$ ipython --no-banner

In [1]: import numpy as np

In [2]: np.set_printoptions(precision=4, suppress=True, linewidth=120, legacy="1.25")

In [3]: mat = np.diag(np.array([7, 1, 7]))

In [4]: mat
Out[4]: 
array([[7, 0, 0],
       [0, 1, 0],
       [0, 0, 7]])

In [5]: # triangular

In [6]: np.linalg.svd(mat, compute_uv=False)
Out[6]: array([7., 7., 1.])

In [7]: m1 = np.load("w.npy")

In [8]: m1
Out[8]: 
array([[0, 1, 1],
       [1, 0, 1],
       [1, 1, 0]])

In [9]: # symmetric, so the eigenvalues are real

In [10]: np.argwhere(np.triu(m1))
Out[10]: 
array([[0, 1],
       [0, 2],
       [1, 2]])

In [11]: m1 @ m1
Out[11]: 
array([[2, 1, 1],
       [1, 2, 1],
       [1, 1, 2]])

In [12]: np.trace(m1 @ m1 @ m1) // 6
Out[12]: 1

In [13]: L = np.diag(m1.sum(axis=1)) - m1

In [14]: (np.linalg.eigvalsh(L) < 1e-8).sum()
Out[14]: 1

In [15]: round(np.linalg.det(L[1:, 1:]))
Out[15]: 3

In [16]: L @ np.ones(3)
Out[16]: array([0., 0., 0.])

In [17]: np.round(np.linalg.eigvalsh(L), 4) + 0
Out[17]: array([0., 3., 3.])

In [18]: O = m1.astype(float).copy()

In [19]: for j in range(3):
    ...:     O[:, j] -= O[:, :j] @ (O[:, :j].T @ O[:, j])
    ...:     O[:, j] /= np.linalg.norm(O[:, j])
    ...: 

In [20]: np.round(O.T @ O, 4) + 0
Out[20]: 
array([[1., 0., 0.],
       [0., 1., 0.],
       [0., 0., 1.]])

In [21]: O
Out[21]: 
array([[ 0.    ,  0.8165,  0.5774],
       [ 0.7071, -0.4082,  0.5774],
       [ 0.7071,  0.4082, -0.5774]])

In [22]: ev, vecs = np.linalg.eig(m1)

In [23]: np.sort(np.linalg.eigvals(m1.T))
Out[23]: array([-1., -1.,  2.])

In [24]: np.sort(np.linalg.eigvals(m1 @ m1))
Out[24]: array([1., 1., 4.])

In [25]: np.sort(np.linalg.eigvals(np.linalg.inv(m1)))
Out[25]: array([-1. , -1. ,  0.5])

In [26]: np.round(m1 @ vecs[:, 0] - ev[0] * vecs[:, 0], 4) + 0
Out[26]: array([0., 0., 0.])

In [27]: np.round(np.prod(ev), 4)
Out[27]: 2.0

In [28]: m1.sum(axis=1)
Out[28]: array([2, 2, 2])

In [29]: m1.mean(axis=0)
Out[29]: array([0.6667, 0.6667, 0.6667])

In [30]: np.abs(m1).max()
Out[30]: 1

In [31]: np.diff(m1, axis=0)
Out[31]: 
array([[ 1, -1,  0],
       [ 0,  1, -1]])

In [32]: m1.shape
Out[32]: (3, 3)

In [33]: np.count_nonzero(m1)
Out[33]: 6

In [34]: np.linalg.matrix_rank(m1)
Out[34]: 3

In [35]: np.round(np.linalg.norm(m1), 4)
Out[35]: 2.4495

In [36]: E = np.load("test15.npy")

In [37]: E
Out[37]: 
array([[ 23.6355,  -9.2284, -24.2682],
       [ 19.2315,  -6.5585, -18.5957],
       [ 14.2321,  -3.7404, -12.3531],
       [ 13.5279,  -3.3674, -11.4969],
       [ 11.5073,  -2.339 ,  -9.0825],
       [  6.1649,  -0.0556,  -3.1656],
       [  1.5289,   0.724 ,   0.4561],
       [  1.3906,   0.7013,   0.4963],
       [ -0.8629,  -0.7697,  -2.134 ],
       [ -0.9795,  -0.757 ,  -2.3531],
       [ -1.8696,  -0.1281,  -2.9933],
       [ -2.8595,   0.924 ,  -2.7889],
       [ -5.2084,   3.6997,  -1.161 ],
       [ -8.798 ,   8.0811,   2.3911],
       [ -9.0828,   8.4299,   2.6998],
       [-11.8444,  11.8098,   5.8187]])

In [38]: rng = np.random.default_rng(933195)

In [39]: B = E + rng.integers(-2, 3, (16, 1)) @ rng.integers(-2, 3, (1, 3))

In [40]: B
Out[40]: 
array([[ 25.6355,  -5.2284, -26.2682],
       [ 20.2315,  -4.5585, -19.5957],
       [ 12.2321,  -7.7404, -10.3531],
       [ 14.5279,  -1.3674, -12.4969],
       [ 13.5073,   1.661 , -11.0825],
       [  7.1649,   1.9444,  -4.1656],
       [  2.5289,   2.724 ,  -0.5439],
       [  1.3906,   0.7013,   0.4963],
       [  1.1371,   3.2303,  -4.134 ],
       [ -0.9795,  -0.757 ,  -2.3531],
       [ -2.8696,  -2.1281,  -1.9933],
       [ -3.8595,  -1.076 ,  -1.7889],
       [ -7.2084,  -0.3003,   0.839 ],
       [ -9.798 ,   6.0811,   3.3911],
       [-11.0828,   4.4299,   4.6998],
       [-13.8444,   7.8098,   7.8187]])

In [41]: np.round(np.linalg.svd(B - E, compute_uv=False), 4) + 0
Out[41]: array([14.4914,  0.    ,  0.    ])

In [42]: np.abs(B - E).sum(axis=1)
Out[42]: array([8., 4., 8., 4., 8., 4., 4., 0., 8., 0., 4., 4., 8., 4., 8., 8.])

In [43]: Ac = (B - B.mean(axis=0)) / B.std(axis=0)

In [44]: np.argwhere(np.abs(Ac) > 2)
Out[44]: 
array([[0, 0],
       [0, 2],
       [2, 1]])

In [45]: b = np.linalg.lstsq(np.delete(Ac, 0, axis=1), Ac[:, 0])[0]

In [46]: np.abs(b).argmax()
Out[46]: 1

In [47]: Ac = E - E.mean(axis=0)

In [48]: vecs = np.linalg.svd(Ac)[2][:1]

In [49]: B = Ac - Ac @ vecs.T @ vecs

In [50]: B.std(axis=0)
Out[50]: array([1.2279, 1.7877, 1.6802])

In [51]: np.cov(Ac @ vecs.T, rowvar=False)
Out[51]: array(200.3162)

In [52]: np.linalg.norm(B, axis=1).round(6).argmax()
Out[52]: 15

In [53]: np.diag(vecs.T @ vecs)
Out[53]: array([0.5494, 0.1321, 0.3185])

In [54]: round(np.linalg.norm(B) / np.linalg.norm(Ac), 4)
Out[54]: 0.1963

In [55]: (Ac @ vecs.T).std(axis=0)
Out[55]: array([13.7039])

In [56]: B = np.c_[E[:, :1] @ np.array([[-3]]), np.array([0, 2, -3, 0, -3, 1, 2, -3, -3, -2, 2, -3, 2, -1, 1, -1])]

In [57]: B
Out[57]: 
array([[-70.9065,   0.    ],
       [-57.6945,   2.    ],
       [-42.6963,  -3.    ],
       [-40.5837,   0.    ],
       [-34.5219,  -3.    ],
       [-18.4947,   1.    ],
       [ -4.5867,   2.    ],
       [ -4.1718,  -3.    ],
       [  2.5887,  -3.    ],
       [  2.9385,  -2.    ],
       [  5.6088,   2.    ],
       [  8.5785,  -3.    ],
       [ 15.6252,   2.    ],
       [ 26.394 ,  -1.    ],
       [ 27.2484,   1.    ],
       [ 35.5332,  -1.    ]])

In [58]: np.round(np.linalg.norm(B - E @ np.linalg.lstsq(E, B)[0], axis=0), 4) + 0
Out[58]: array([0.    , 8.2395])

In [59]: np.linalg.matrix_rank(np.c_[E, B])
Out[59]: 4

In [60]: np.linalg.norm(np.linalg.qr(E)[0].T @ B, axis=0) ** 2 / ((B ** 2).sum(axis=0) + 1e-12)
Out[60]: array([1.    , 0.0161])

In [61]: K = np.loadtxt("mat.csv", delimiter=",")

In [62]: K
Out[62]: 
array([[0., 1., 6.],
       [0., 1., 4.],
       [0., 1., 4.],
       [0., 1., 6.],
       [0., 1., 5.],
       [0., 1., 4.],
       [0., 1., 4.],
       [0., 1., 4.],
       [0., 1., 3.],
       [0., 1., 4.],
       [0., 1., 6.],
       [0., 1., 6.],
       [0., 1., 4.],
       [0., 1., 3.],
       [0., 1., 3.],
       [0., 1., 6.],
       [0., 1., 3.],
       [0., 1., 6.]])

In [63]: # rows and columns are dependent

In [64]: left, sv, vt = np.linalg.svd(K, full_matrices=False)

In [65]: sv
Out[65]: array([20.1473,  1.0423,  0.    ])

In [66]: (sv > 1e-8).sum()
Out[66]: 2

In [67]: left, sv, vt = np.linalg.svd(K)

In [68]: vecs = vt[:(sv > 1e-8).sum()]

In [69]: vec = K[7] + -2 * K[10] + rng.integers(2) * np.eye(3)[1]

In [70]: vec
Out[70]: array([ 0.,  0., -8.])

In [71]: np.round(np.linalg.norm(vec - vecs.T @ vecs @ vec), 4)
Out[71]: 0.0

In [72]: np.allclose(vecs.T @ vecs @ vec, vec)
Out[72]: True
